% ipython --no-banner

In [1]: import numpy as np

In [2]: from numpy import linalg as LA

In [3]: np.set_printoptions(precision=1, suppress=True, linewidth=160, sign=" ")

In [4]: rnd = lambda a: np.round(a, 1) + 0

In [5]: mat = np.load("w.npy")

In [6]: mat
Out[6]: 
array([[ -6. ,  -1.6,  11.4,  -3.3,  -1.1,  -4.8,   6.7, -16.9,  -6.8, -14.5,   8.6,  -3.9],
       [ 15. ,  12.3, -21.1,  -4.4,  18.3, -10. ,   3.3, -15.1,   9.5,  -7.9,  -6.5,  12.6],
       [ 14.3,   9.4, -21.2,  -4.7,  17.7,  -9.7,   1.2, -14.9,   7.4,  -6.6,  -6.7,   9.4],
       [ 15.8,  10.4, -20. ,  -5.7,  17.1, -11.7,   1.9, -13.3,  10.6,  -7.8,  -4.8,  11.2],
       [ 15.4,  12. , -22.7,  -4.7,  17.6, -10.5,   4.8, -14.1,   8.7,  -7.4,  -4.8,   8.6],
       [ 14.4,   9.9, -21.6,  -4.4,  17.4,  -9.6,   4.5, -15.2,   9.1,  -7.2,  -5.8,  10.3],
       [ -5.2,  -2. ,  12.8,  -2.2,   0.3,  -6.1,   5.8, -16.3,  -8.5, -13.8,   8.6,  -3.2],
       [ 13.9,  10. , -23.1,  -5. ,  17.4, -10.4,   4.5, -13.6,   9.6,  -6.2,  -4.8,  11.5],
       [ -6.7,  -2.4,  13.5,  -2.2,  -0.6,  -5.1,   6.4, -17.6,  -9.9, -14.1,   6.9,  -5.1],
       [ -7. ,  -2.4,  13.8,  -3.3,   0.5,  -5.1,   7.4, -16.6,  -7.2, -14.4,   7.7,  -4.1],
       [ 14.6,  10. , -21.4,  -5.1,  18.2, -10.7,   1.9, -15. ,   7.4,  -6.6,  -5.9,  11.9],
       [ 14.8,  10.5, -19.6,  -5.8,  19. , -10.6,   4.5, -14.5,   9.9,  -9.8,  -5.9,  10.3],
       [ 15.8,   9.4, -21.7,  -3.1,  19.9,  -9.3,   3.5, -16.5,   8.9,  -5.9,  -6. ,  10.2],
       [ -8.4,  -1.7,  12.2,  -3.7,   1. ,  -6.8,   6.5, -17.8,  -8.1, -13.4,   8.3,  -4.8],
       [ -8.7,  -3.4,  11.8,  -2.6,  -0.8,  -3.9,   6.4, -18.1,  -7.4, -12.4,   6.9,  -3.8],
       [ -5.9,  -1.9,  13. ,  -1.9,   0. ,  -7.6,   7.5, -14.4,  -5.9, -15.1,   7.4,  -4.5],
       [ -6.4,  -1.5,  11.7,  -2.9,  -2.1,  -8.3,   7.3, -16.8,  -6.3, -13.4,   8.6,  -5. ],
       [ -5.4,  -1.6,  12.6,  -2.6,  -1.2,  -6. ,   4.5, -15.9, -10.2, -14.4,   9.6,  -4.7],
       [ -5.8,  -1.4,  12.4,  -5.5,  -1.2,  -7.1,   5.2, -18.8,  -7.2, -13.2,   8.1,  -5.7],
       [ 16.3,  11. , -20.3,  -5.7,  18.5,  -8.6,   5.4, -13.9,   9.4,  -6.4,  -7.1,   9.7],
       [ -5.9,  -0.4,  10. ,  -1.2,  -2.4,  -7. ,   6.2, -16.5,  -9.2, -14.9,   6.8,  -5.8],
       [ 14.5,  10.8, -22.9,  -4.8,  18.5, -10.4,   1. , -16.1,  10.7,  -5.8,  -6.7,  10.3],
       [ 16. ,  11.3, -21.7,  -3.5,  17.4, -10.6,   1.8, -14.6,   8. ,  -6.4,  -4.5,   8.9],
       [ 13.5,   9.7, -22.1,  -6.2,  18.7, -10.3,   2. , -15.1,   8. ,  -5.3,  -5.1,   8.6],
       [ -5.8,  -2.2,  10.7,  -2.2,  -0.8,  -5.7,   6.1, -17. ,  -7.8, -14.7,   9.2,  -5.8],
       [ 12.1,  11.5, -19.6,  -3.3,  18. , -11.1,   3.5, -15.6,   8.9,  -7. ,  -4.9,  10.4],
       [ -6.3,  -0.4,  11.5,   0. ,  -0.8,  -6.5,   7.2, -18.5,  -7.9, -12.3,   7. ,  -5.1],
       [ 15.3,  11. , -22.9,  -4.4,  18.1, -10.9,   2.3, -13.6,   8.3,  -5.9,  -5. ,  10.4],
       [ -7.3,  -0.9,  12.2,  -3.7,  -0.1,  -6.6,   4.6, -19.2,  -8.3, -14.1,   8.4,  -6.5],
       [ -6.4,  -2.4,  11.9,  -3.1,  -0.1,  -6.2,   6.1, -17.6,  -7.6, -14.1,   8.1,  -6.1],
       [ -8.3,   1.5,  12.4,  -1.9,  -3.3,  -5.8,   6.1, -16.1,  -8.4, -14.9,   9.1,  -4.2],
       [ -7.7,   0.4,  13.8,  -1.8,  -1.7,  -6.8,   5. , -16.9,  -6.8, -14.7,   8.3,  -3.7],
       [ 16.9,  10.1, -20.2,  -3.1,  17.6, -10. ,   2.5, -14. ,   9.3,  -8.4,  -6.5,  11. ]])

In [7]: out = np.c_[mat[:, :7] @ np.array([[0, 2, 1, 3, 2, 3, 1],
   ...:     [1, 2, 0, 0, 1, 2, 1],
   ...:     [1, 1, 3, 2, 1, 3, 1],
   ...:     [2, 0, 0, 1, 0, 3, 1],
   ...:     [1, 1, 1, 0, 3, 3, 0],
   ...:     [2, 0, 3, 1, 2, 0, 0],
   ...:     [0, 0, 2, 2, 1, 3, 0]]), np.array([1, 1, 3, 3, 1, 2, 1, 1, 2, 3, 3, 0, 3, 0, 2, 1, 1, 2, 2, 1, 0, 0, 3, 3, 0, 3, 0, 3, 3, 0, 1, 0, 3])]

In [8]: rnd(out)
Out[8]: 
array([[ -7.5,  -4.9,  26.1,  10.1,  -8.4,  19.9,   0.5,   1. ],
       [-19.3,  51.8, -53.4,  -5. ,  59.4,  57.9,   1.8,   1. ],
       [-22.9,  43.9, -58.3, -11.5,  51.7,  40.7,  -2.2,   3. ],
       [-27.3,  49.5, -58.4,  -6.2,  51.8,  48.1,   0.5,   3. ],
       [-23.5,  49.7, -57. ,  -4.8,  56.7,  55.2,   0. ,   1. ],
       [-22.3,  44.4, -52.8,  -5. ,  54.6,  50.7,  -1.7,   2. ],
       [ -5.5,  -1.3,  26.8,  13.3,  -5.1,  30.5,   3.4,   1. ],
       [-26.5,  42.1, -60.2, -10.9,  50.6,  43.1,  -4.2,   1. ],
       [ -4.1,  -5.3,  30.7,  12.4,  -7.9,  26.4,   2.2,   2. ],
       [ -4.9,  -4.5,  34.4,  13. ,  -3.9,  29.4,   1.1,   3. ],
       [-24.8,  46. , -59.7, -11. ,  52.9,  44.6,  -1.9,   3. ],
       [-22.9,  50. , -47.8,  -2.2,  60.8,  59.7,  -0.1,   0. ],
       [-17.2,  48.6, -50.3,  -1.4,  63.9,  62. ,   0.4,   3. ],
       [ -9.5,  -7. ,  21.8,   1.7, -10.4,  19.4,  -1.6,   0. ],
       [ -5.4, -13.2,  27. ,   3.8, -12.8,  11.5,  -2.9,   2. ],
       [ -7.9,  -2.6,  25.3,  13.8,  -8.4,  34.3,   3.3,   1. ],
       [-14.3,  -6.2,  16.3,   7.6, -18.2,  19.8,   0.9,   1. ],
       [ -7.4,  -2.6,  22.2,   9.4, -10.9,  20.5,   3. ,   2. ],
       [-15.4,  -3.2,  19.3,   5.2, -13.2,  12.5,  -0.3,   2. ],
       [-19.4,  52.8, -41.1,   4.8,  67. ,  64.6,   1.3,   1. ],
       [ -9.2,  -5. ,  13.1,   6.5, -17.2,  19.3,   2.5,   0. ],
       [-24. ,  46.2, -64.9, -15.5,  52.6,  40.5,  -2.4,   0. ],
       [-21.2,  50.3, -59.9,  -5.9,  54.4,  52.6,   2.1,   3. ],
       [-26.7,  43. , -61. , -16.2,  52.1,  37.1,  -5.1,   3. ],
       [ -8.1,  -6.1,  20.6,   8.3, -10.8,  19.6,   0.5,   0. ],
       [-18.9,  45.6, -55. , -10.3,  51.4,  55.1,   0.7,   3. ],
       [ -2.7,  -2.7,  22.3,  12. ,  -9.7,  34. ,   4.8,   0. ],
       [-24.4,  47.8, -63.4, -10.6,  53.5,  47.2,  -1. ,   3. ],
       [ -9.4,  -4.3,  18.6,   1.4, -12.2,  15.3,   0.3,   3. ],
       [ -9.2,  -5.8,  22.8,   7.5,  -9.9,  20.4,   0. ,   0. ],
       [ -4.8,  -4.5,  20.4,   4.4, -18.1,  18. ,   3.7,   1. ],
       [ -4.7,  -2.5,  21.6,   5.9, -14.9,  23.6,   4.7,   0. ],
       [-18.7,  51.4, -51.1,   2.2,  59. ,  61.3,   3.7,   3. ]])

In [9]: rnd(LA.norm(out - mat @ LA.lstsq(mat, out)[0], axis=0))
Out[9]: array([ 0. ,  0. ,  0. ,  0. ,  0. ,  0. ,  0. ,  5.3])
